$ python3 -q
>>> import numpy as np
>>> np.set_printoptions(precision=2, suppress=True, linewidth=120)
>>> def rnd(a):
...     return np.round(a, 2) + 0
... 
>>> m1 = np.load("out4.npy")
>>> m1
array([[36, 19, 20],
       [19, 37, 19],
       [20, 19, 37]])
>>> vals, V = np.linalg.eigh(m1)
>>> vec = np.array([3, 1, 1])
>>> rnd(vec @ m1 @ vec / (vec @ vec)), rnd(vals[0]), rnd(vals[-1])
(np.float64(60.91), np.float64(16.45), np.float64(75.34))
>>> rnd(np.linalg.eigvalsh(m1[1:, 1:]))
array([18., 56.])
>>> rnd(V * np.sqrt(vals) @ V.T)
array([[5.6 , 1.48, 1.58],
       [1.48, 5.72, 1.46],
       [1.58, 1.46, 5.69]])
>>> Lm = np.linalg.cholesky(m1)
>>> rnd(np.diag(Lm) ** 2)
array([36.  , 26.97, 23.25])
>>> rnd(Lm)
array([[6.  , 0.  , 0.  ],
       [3.17, 5.19, 0.  ],
       [3.33, 1.63, 4.82]])
>>> rnd(np.prod(np.diag(Lm)) ** 2), rnd(np.linalg.det(m1))
(np.float64(22571.0), np.float64(22571.0))
>>> np.linalg.eigvalsh(m1).min() > 0
np.True_
>>> Lm @ Lm.T
array([[36., 19., 20.],
       [19., 37., 19.],
       [20., 19., 37.]])
>>> r0 = np.array([3, -2, -9])
>>> Y = m1 + np.outer(r0, np.eye(3)[2])
>>> rnd(np.linalg.det(Y) / np.linalg.det(m1)), rnd(1 + np.linalg.solve(m1, r0)[2])
(np.float64(0.59), np.float64(0.59))
>>> np.linalg.matrix_rank(Y - m1)
np.int64(1)
>>> Q = m1.astype(float).copy()
>>> for j in range(3):
...     Q[:, j] -= Q[:, :j] @ (Q[:, :j].T @ Q[:, j])
...     Q[:, j] /= np.linalg.norm(Q[:, j])
... 
>>> rnd(Q.T @ m1)
array([[45.35, 38.96, 40.15],
       [ 0.  , 23.94,  9.26],
       [ 0.  ,  0.  , 20.79]])
>>> vec = np.ones(3)
>>> for _ in range(6):
...     vec = m1 @ vec
...     vec /= np.linalg.norm(vec)
...     print(round(vec @ m1 @ vec, 2))
... 
75.34
75.34
75.34
75.34
75.34
75.34
>>> rnd(vec)
array([0.57, 0.57, 0.58])
